In [1]: import numpy as np

In [2]: import numpy.linalg as la

In [3]: np.set_printoptions(precision=1, suppress=True, linewidth=160, floatmode="fixed")

In [4]: M = np.load("arr.npy")

In [5]: print(M)
[[ 3  2 -1  1  3  1]
 [-3 -3  1  0  0 -3]
 [-2 -3 -3  1 -1  1]
 [ 2  1  1 -3  3 -3]
 [ 0  2  0 -3 -1  2]]

In [6]: th = np.radians(36)

In [7]: R = np.eye(6)

In [8]: R[3, 3] = R[4, 4] = np.cos(th)

In [9]: R[3, 4], R[4, 3] = -np.sin(th), np.sin(th)

In [10]: print(R)
[[ 1.0  0.0  0.0  0.0  0.0  0.0]
 [ 0.0  1.0  0.0  0.0  0.0  0.0]
 [ 0.0  0.0  1.0  0.0  0.0  0.0]
 [ 0.0  0.0  0.0  0.8 -0.6  0.0]
 [ 0.0  0.0  0.0  0.6  0.8  0.0]
 [ 0.0  0.0  0.0  0.0  0.0  1.0]]

In [11]: other = M @ R.T

In [12]: print(np.abs(other - M).max(axis=0))
[0.0 0.0 0.0 2.0 2.3 0.0]

In [13]: print(np.allclose(la.norm(M, axis=1), la.norm(other, axis=1)))
True

In [14]: W0 = np.loadtxt("out4.csv", delimiter=",")

In [15]: print(W0)
[[  1.0  -4.8   8.1  -8.7  -0.4  -3.0  -3.9  -1.0   1.9]
 [ -2.1  -2.3  -0.3   0.9   4.2  -1.4   1.4   1.2   0.9]
 [  3.0  -3.2   7.2  -9.5   0.7  -5.7  -3.0  -1.9   1.4]
 [ -0.8  -2.0  -1.4  -0.2   4.1  -1.4  -1.0   1.5  -2.1]
 [ -1.3  -4.0  -2.5   0.6   3.9  -1.4   2.5   2.1  -1.7]
 [  0.3  -3.9   7.2 -10.6  -2.2  -3.4  -4.1  -1.7   3.9]
 [  1.5  -3.4   8.2 -10.3   0.4  -1.8  -3.1   0.4   3.4]
 [ -1.3  -1.7  -1.8   1.7   2.1  -0.6   1.6   0.9  -0.5]
 [ -2.5  -1.3  -1.3   0.4   4.9  -0.3   1.8   1.9   0.0]
 [  3.7  -3.8   6.9 -10.0   0.3  -4.3  -2.7   0.9   2.5]
 [  2.0  -5.3   6.4 -10.3   1.1  -3.4  -1.0  -0.6   2.1]]

In [16]: x = np.array([2, 0, 2, -1, 2, 2, -1, -1, 0])

In [17]: y = W0 @ x

In [18]: print(np.round(la.pinv(W0) @ W0, 1) + 0)
[[1.0 0.0 0.0 0.0 0.0 0.0 0.0 0.0 0.0]
 [0.0 1.0 0.0 0.0 0.0 0.0 0.0 0.0 0.0]
 [0.0 0.0 1.0 0.0 0.0 0.0 0.0 0.0 0.0]
 [0.0 0.0 0.0 1.0 0.0 0.0 0.0 0.0 0.0]
 [0.0 0.0 0.0 0.0 1.0 0.0 0.0 0.0 0.0]
 [0.0 0.0 0.0 0.0 0.0 1.0 0.0 0.0 0.0]
 [0.0 0.0 0.0 0.0 0.0 0.0 1.0 0.0 0.0]
 [0.0 0.0 0.0 0.0 0.0 0.0 0.0 1.0 0.0]
 [0.0 0.0 0.0 0.0 0.0 0.0 0.0 0.0 1.0]]

In [19]: print(np.round(la.lstsq(W0, y)[0], 1) + 0)
[ 2.0  0.0  2.0 -1.0  2.0  2.0 -1.0 -1.0  0.0]

In [20]: rng = np.random.default_rng(818)

In [21]: y = y + 0.3 * rng.normal(size=11)

In [22]: print(y)
[25.1 -2.6 25.0  0.9 -7.6 19.9 29.3 -7.5 -2.3 25.3 24.0]

In [23]: c, *_ = la.lstsq(W0, y)

In [24]: print(np.round(W0.T @ (y - W0 @ c), 1) + 0)
[0.0 0.0 0.0 0.0 0.0 0.0 0.0 0.0 0.0]

In [25]: print(np.round(la.norm(y - W0 @ c), 1))
0.3

In [26]: print([round(float(la.norm(la.solve(W0.T @ W0 + lam * np.eye(9), W0.T @ y))), 2) for lam in (0, 1, 10, 100)])
[4.2, 3.43, 2.27, 1.65]

In [27]: T = np.stack([W0, 2 * W0, W0[::-1]])

In [28]: print((T @ W0.T).shape)
(3, 11, 11)

In [29]: print(T.shape)
(3, 11, 9)

In [30]: hat = W0 @ la.solve(W0.T @ W0, W0.T)

In [31]: print(np.allclose(hat @ hat, hat))
True

In [32]: print(hat @ W0[:, 0])
[ 1.0 -2.1  3.0 -0.8 -1.3  0.3  1.5 -1.3 -2.5  3.7  2.0]

In [33]: print(round(np.trace(hat), 1))
9.0

In [34]: print(np.diag(hat))
[0.9 0.9 0.9 1.0 0.8 1.0 0.6 0.2 0.8 0.9 0.9]

In [35]: print(hat.round(1) + 0)
[[ 0.9  0.0  0.1  0.0  0.1  0.0  0.2  0.0 -0.1 -0.1 -0.1]
 [ 0.0  0.9  0.0  0.0 -0.1  0.0  0.0  0.3  0.1  0.0  0.0]
 [ 0.1  0.0  0.9  0.0 -0.1  0.0 -0.2 -0.1  0.1  0.1  0.1]
 [ 0.0  0.0  0.0  1.0  0.0  0.0  0.0  0.0  0.0  0.0  0.0]
 [ 0.1 -0.1 -0.1  0.0  0.8  0.0 -0.2  0.3  0.2  0.1  0.1]
 [ 0.0  0.0  0.0  0.0  0.0  1.0  0.0  0.0  0.0  0.0  0.0]
 [ 0.2  0.0 -0.2  0.0 -0.2  0.0  0.6 -0.2  0.2  0.2  0.1]
 [ 0.0  0.3 -0.1  0.0  0.3  0.0 -0.2  0.2  0.0  0.0  0.0]
 [-0.1  0.1  0.1  0.0  0.2  0.0  0.2  0.0  0.8 -0.1 -0.1]
 [-0.1  0.0  0.1  0.0  0.1  0.0  0.2  0.0 -0.1  0.9 -0.1]
 [-0.1  0.0  0.1  0.0  0.1  0.0  0.1  0.0 -0.1 -0.1  0.9]]
